$ python3 -q
>>> import numpy as np
>>> np.set_printoptions(precision=4, suppress=True, linewidth=160)
>>> def tidy(a):
...     return np.round(a, 4) + 0
... 
>>> feats = np.loadtxt("a.csv", delimiter=",")
>>> feats
array([[ 0.,  3., -1., -2.,  2.,  0., -6., -3., -2.,  1.,  0.],
       [-3.,  1.,  3.,  0.,  1., -3., -2., -3., -1., -2.,  3.],
       [ 1.,  2.,  1., -2., -3., -2., -4.,  0.,  2., -3.,  2.],
       [-1., -1., -3., -2.,  2.,  1.,  2.,  1.,  0., -3., -1.],
       [-3.,  1.,  1.,  2., -1.,  2., -2.,  0.,  0.,  1.,  1.],
       [ 3.,  0.,  3.,  3., -2.,  2.,  0., -2.,  0., -2., -1.],
       [-2.,  3.,  0., -3.,  0., -3., -6., -2., -1.,  3.,  0.],
       [-3., -1.,  1., -3.,  2.,  3.,  2., -1.,  0.,  1., -2.],
       [-3.,  3., -1.,  1.,  2.,  1., -6., -2.,  3.,  1.,  0.],
       [ 1.,  2., -3.,  3.,  3.,  2., -4., -1.,  3., -3.,  1.]])
>>> U, sig, VT = np.linalg.svd(feats)
>>> np.argmax(sig[:-1] / (sig[1:] + 1e-6)) + 1
np.int64(9)
>>> M2 = U[:, :9] @ np.diag(sig[:9]) @ VT[:9]
>>> tidy(np.abs(feats - M2).max())
np.float64(0.0093)
>>> np.linalg.matrix_rank(feats, rtol=0.05)
np.int64(9)
>>> gram = feats.T @ feats
>>> np.trace(gram), (feats ** 2).sum()
(np.float64(556.0), np.float64(556.0))
>>> tidy(np.linalg.svd(feats, compute_uv=False) ** 2)
array([233.6   ,  93.5098,  83.2162,  49.1426,  39.0971,  27.377 ,  21.0229,   6.9865,   2.0473,   0.0006])
>>> (feats @ feats.T).shape
(10, 10)
>>> np.linalg.matrix_rank(gram)
np.int64(10)
>>> np.diag(gram)
array([ 52.,  39.,  41.,  53.,  40.,  45., 156.,  33.,  28.,  48.,  21.])
>>> W1 = np.array([[4, 9, 6],
...     [9, 7, 2],
...     [9, 8, 5],
...     [0, 2, 2],
...     [1, 7, 8],
...     [6, 5, 9],
...     [7, 8, 7],
...     [7, 6, 2],
...     [7, 2, 0],
...     [7, 0, 5],
...     [8, 9, 3]])
>>> c = np.array([1, 2, 5])
>>> act = np.maximum(feats @ W1 + c, 0)
>>> np.linalg.matrix_rank(act)
np.int64(3)
>>> (act > 0).astype(int)
array([[0, 0, 0],
       [0, 0, 0],
       [0, 0, 0],
       [0, 0, 1],
       [1, 0, 1],
       [1, 1, 1],
       [0, 0, 0],
       [1, 0, 1],
       [0, 0, 0],
       [0, 1, 1]])
>>> C = np.array([[2, -2, 0], [3, -3, -2], [2, 3, 0]])
>>> act @ C
array([[  0.,   0.,   0.],
       [  0.,   0.,   0.],
       [  0.,   0.,   0.],
       [  2.,   3.,   0.],
       [ 42., -32.,   0.],
       [188., -43., -68.],
       [  0.,   0.,   0.],
       [ 90., 100.,   0.],
       [  0.,   0.,   0.],
       [ 57., -27., -30.]])
>>> (act @ C).round(6).argmax(axis=1)
array([0, 0, 0, 1, 0, 0, 0, 1, 0, 0])
>>> W1 @ C
array([[ 47, -17, -18],
       [ 43, -33, -14],
       [ 52, -27, -16],
       [ 10,   0,  -4],
       [ 39,   1, -14],
       [ 45,   0, -10],
       [ 52, -17, -16],
       [ 36, -26, -12],
       [ 20, -20,  -4],
       [ 24,   1,   0],
       [ 49, -34, -18]])
>>> U, sig = np.linalg.svd(feats)
Traceback (most recent call last):
  File "<python-input-25>", line 1, in <module>
    U, sig = np.linalg.svd(feats)
    ^^^^^^
ValueError: too many values to unpack (expected 2)
>>> U, sig, VT = np.linalg.svd(feats, full_matrices=False)
>>> tidy(np.abs(VT[0]))
array([0.1965, 0.4029, 0.0304, 0.068 , 0.1161, 0.1349, 0.8058, 0.2889, 0.0745, 0.0594, 0.1414])
>>> tidy(VT @ VT.T)
array([[1., 0., 0., 0., 0., 0., 0., 0., 0., 0.],
       [0., 1., 0., 0., 0., 0., 0., 0., 0., 0.],
       [0., 0., 1., 0., 0., 0., 0., 0., 0., 0.],
       [0., 0., 0., 1., 0., 0., 0., 0., 0., 0.],
       [0., 0., 0., 0., 1., 0., 0., 0., 0., 0.],
       [0., 0., 0., 0., 0., 1., 0., 0., 0., 0.],
       [0., 0., 0., 0., 0., 0., 1., 0., 0., 0.],
       [0., 0., 0., 0., 0., 0., 0., 1., 0., 0.],
       [0., 0., 0., 0., 0., 0., 0., 0., 1., 0.],
       [0., 0., 0., 0., 0., 0., 0., 0., 0., 1.]])
>>> tidy(U.T @ feats @ VT.T)
array([[15.284 ,  0.    ,  0.    ,  0.    ,  0.    ,  0.    ,  0.    ,  0.    ,  0.    ,  0.    ],
       [ 0.    ,  9.67  ,  0.    ,  0.    ,  0.    ,  0.    ,  0.    ,  0.    ,  0.    ,  0.    ],
       [ 0.    ,  0.    ,  9.1223,  0.    ,  0.    ,  0.    ,  0.    ,  0.    ,  0.    ,  0.    ],
       [ 0.    ,  0.    ,  0.    ,  7.0102,  0.    ,  0.    ,  0.    ,  0.    ,  0.    ,  0.    ],
       [ 0.    ,  0.    ,  0.    ,  0.    ,  6.2528,  0.    ,  0.    ,  0.    ,  0.    ,  0.    ],
       [ 0.    ,  0.    ,  0.    ,  0.    ,  0.    ,  5.2323,  0.    ,  0.    ,  0.    ,  0.    ],
       [ 0.    ,  0.    ,  0.    ,  0.    ,  0.    ,  0.    ,  4.5851,  0.    ,  0.    ,  0.    ],
       [ 0.    ,  0.    ,  0.    ,  0.    ,  0.    ,  0.    ,  0.    ,  2.6432,  0.    ,  0.    ],
       [ 0.    ,  0.    ,  0.    ,  0.    ,  0.    ,  0.    ,  0.    ,  0.    ,  1.4309,  0.    ],
       [ 0.    ,  0.    ,  0.    ,  0.    ,  0.    ,  0.    ,  0.    ,  0.    ,  0.    ,  0.0252]])
>>> tidy(np.cumsum(sig ** 2) / np.sum(sig ** 2))
array([0.4201, 0.5883, 0.738 , 0.8264, 0.8967, 0.9459, 0.9838, 0.9963, 1.    , 1.    ])
